In [1]: import numpy as np

In [2]: from numpy import linalg as LA

In [3]: np.set_printoptions(precision=3, suppress=True, linewidth=200)

In [4]: def tidy(a):
   ...:     return np.round(a, 3) + 0
   ...: 

In [5]: K = np.load("out4.npy")

In [6]: print(K)
[[ -4.848  -2.208  -8.876  -1.037  -3.014   0.025   4.831]
 [  3.059  -7.859   5.963   6.031  -1.932  -6.059  14.053]
 [ 14.791   5.084   5.904   4.917   4.073 -10.06   -0.044]
 [  7.021   3.055   4.963   0.126   5.05   -0.088 -15.134]
 [  6.976   1.069 -10.839   1.977   0.864  -8.099  -2.902]
 [ -5.935  -5.976  -9.134   1.219  -4.82   -2.043  13.215]
 [  3.026   3.035   2.91    2.005  -0.999  -4.08   10.995]
 [  2.995  12.873  -0.073  -3.924   3.125   1.956  -8.06 ]
 [ 18.833  -6.919   0.093  13.096  -0.042 -21.887  18.054]
 [ -9.061  -9.153  -7.143   0.78   -6.016   0.042  14.958]
 [  3.044  -7.233   5.891   7.995  -4.984  -9.82   29.914]
 [ 15.049  -8.035   5.961   9.76    1.907 -14.104   6.026]]

In [7]: x = np.array([1, 1, -1, 1, 2, 3, 0])

In [8]: y = K @ x

In [9]: print(tidy(LA.solve(K.T @ K, K.T @ y)))
[ 1.  1. -1.  1.  2.  3.  0.]

In [10]: print(tidy(LA.pinv(K) @ K))
[[1. 0. 0. 0. 0. 0. 0.]
 [0. 1. 0. 0. 0. 0. 0.]
 [0. 0. 1. 0. 0. 0. 0.]
 [0. 0. 0. 1. 0. 0. 0.]
 [0. 0. 0. 0. 1. 0. 0.]
 [0. 0. 0. 0. 0. 1. 0.]
 [0. 0. 0. 0. 0. 0. 1.]]

In [11]: rng = np.random.default_rng(3003)

In [12]: y = y + 0.1 * rng.normal(size=12)

In [13]: print(tidy(y))
[ -5.262 -26.765  -3.086  15.167  -1.676 -17.389  -8.955  24.201 -40.836 -21.924 -41.697 -27.533]

In [14]: b, *_ = LA.lstsq(K, y)

In [15]: print(tidy(K.T @ (y - K @ b)))
[0. 0. 0. 0. 0. 0. 0.]

In [16]: print(tidy(LA.norm(y - K @ b)))
0.263

In [17]: print(tidy(b))
[ 0.363  0.979 -0.768  0.484  2.393  2.079 -0.09 ]

In [18]: Uu, sigma = LA.svd(K)
---------------------------------------------------------------------------
ValueError                                Traceback (most recent call last)
Cell In[18], line 1
----> 1 Uu, sigma = LA.svd(K)

ValueError: too many values to unpack (expected 2)

In [19]: Uu, sigma, Vh = LA.svd(K, full_matrices=False)

In [20]: print(tidy(sigma / sigma[0]))
[1.    0.686 0.338 0.245 0.008 0.004 0.003]

In [21]: print(tidy(Uu.T @ Uu))
[[1. 0. 0. 0. 0. 0. 0.]
 [0. 1. 0. 0. 0. 0. 0.]
 [0. 0. 1. 0. 0. 0. 0.]
 [0. 0. 0. 1. 0. 0. 0.]
 [0. 0. 0. 0. 1. 0. 0.]
 [0. 0. 0. 0. 0. 1. 0.]
 [0. 0. 0. 0. 0. 0. 1.]]

In [22]: print(tidy(np.sqrt((sigma ** 2).sum())), tidy(LA.norm(K)))
77.565 77.565

In [23]: print(tidy(np.abs(Vh[0])))
[0.277 0.286 0.063 0.315 0.094 0.457 0.722]

In [24]: print(tidy(sigma))
[60.483 41.472 20.44  14.835  0.458  0.232  0.166]

In [25]: print(tidy(Uu.T @ K @ Vh.T))
[[60.483  0.     0.     0.     0.     0.     0.   ]
 [ 0.    41.472  0.     0.     0.     0.     0.   ]
 [ 0.     0.    20.44   0.     0.     0.     0.   ]
 [ 0.     0.     0.    14.835  0.     0.     0.   ]
 [ 0.     0.     0.     0.     0.458  0.     0.   ]
 [ 0.     0.     0.     0.     0.     0.232  0.   ]
 [ 0.     0.     0.     0.     0.     0.     0.166]]

In [26]: print((sigma > 1e-8).sum())
7

In [27]: print(tidy(Vh @ Vh.T))
[[1. 0. 0. 0. 0. 0. 0.]
 [0. 1. 0. 0. 0. 0. 0.]
 [0. 0. 1. 0. 0. 0. 0.]
 [0. 0. 0. 1. 0. 0. 0.]
 [0. 0. 0. 0. 1. 0. 0.]
 [0. 0. 0. 0. 0. 1. 0.]
 [0. 0. 0. 0. 0. 0. 1.]]

In [28]: print(Uu.shape, sigma.shape, Vh.shape)
(12, 7) (7,) (7, 7)

In [29]: print(tidy(np.cumsum(sigma ** 2) / np.sum(sigma ** 2)))
[0.608 0.894 0.963 1.    1.    1.    1.   ]
